>>> import numpy as np
>>> from numpy import linalg as LA
>>> np.set_printoptions(precision=2, suppress=True, linewidth=120)
>>> E = np.array([[1, 2, 1, 2, 0, 2],
...     [2, 0, 3, 1, 1, 3],
...     [1, 0, 1, 1, 3, 3],
...     [3, 0, 2, 0, 1, 3],
...     [2, 1, 3, 3, 1, 2],
...     [2, 3, 0, 1, 3, 1],
...     [-5, 2, -8, -1, -3, -7]])
>>> x = np.array([0, 1, 1, 2, 0, 1])
>>> target = E @ x
>>> b, lr = np.zeros(6), 1 / LA.norm(E, 2) ** 2
>>> for i in range(300):
...     b -= lr * E.T @ (E @ b - target)
...     if i % 50 == 0: print(i, round(LA.norm(E @ b - target), 2))
... 
0 7.8
50 0.88
100 0.34
150 0.18
200 0.11
250 0.08
>>> print(b.round(2) + 0)
[0.06 0.95 0.96 2.04 0.   0.98]
>>> print(round(float(LA.cond(E)), 2))
22.73
>>> mat = np.load("dump.npy")
>>> print(mat)
[[12  0  0  2 10  0]
 [ 0  6  2  2  0  7]
 [10  0  0  2  8  0]
 [ 6  1  0  2  4  0]
 [ 0  5  1  2  0  5]
 [10  0  0  2  8  0]
 [ 0  4  0  2  0  3]
 [ 0  4  0  2  0  3]
 [ 0  6  2  2  0  7]
 [ 2  3  0  2  0  1]
 [ 0  7  3  2  0  9]
 [ 0  7  3  2  0  9]
 [ 4  2  0  2  2  0]
 [ 8  0  0  2  6  0]
 [ 0  6  2  2  0  7]
 [ 0  8  4  2  0 11]
 [10  0  0  2  8  0]
 [ 0  4  0  2  0  3]
 [ 0  7  3  2  0  9]
 [ 0  5  1  2  0  5]
 [ 6  1  0  2  4  0]
 [ 4  2  0  2  2  0]
 [ 4  2  0  2  2  0]
 [ 0  4  0  2  0  3]
 [ 6  1  0  2  4  0]]
>>> # rows 2 and 5 are equal
>>> x = np.array([3, 4, 3, 4, 1, 4])
>>> target = mat @ x
>>> print(LA.solve(mat.T @ mat, mat.T @ target))
[3. 4. 3. 4. 1. 4.]
>>> print(target)
[54 66 46 34 51 46 36 36 66 30 81 81 30 38 66 96 46 36 81 51 34 30 30 36 34]
>>> print(np.round(LA.pinv(mat) @ mat, 2) + 0)
[[1. 0. 0. 0. 0. 0.]
 [0. 1. 0. 0. 0. 0.]
 [0. 0. 1. 0. 0. 0.]
 [0. 0. 0. 1. 0. 0.]
 [0. 0. 0. 0. 1. 0.]
 [0. 0. 0. 0. 0. 1.]]
>>> rng = np.random.default_rng(306435)
>>> target = target + 0.1 * rng.normal(size=25)
>>> print(target)
[54.3  66.06 45.93 33.95 51.18 45.93 36.06 36.04 66.03 30.02 80.91 80.97 29.99 38.11 66.02 96.19 46.07 36.12 81.08
 51.13 33.91 30.04 29.99 35.91 33.89]
>>> b, *_ = LA.lstsq(mat, target)
>>> print(b.round())
[3. 4. 3. 4. 1. 4.]
>>> print([round(float(LA.norm(LA.solve(mat.T @ mat + lam * np.eye(6), mat.T @ target))), 2) for lam in (0, 1, 10, 100)])
[8.09, 7.85, 7.66, 7.08]
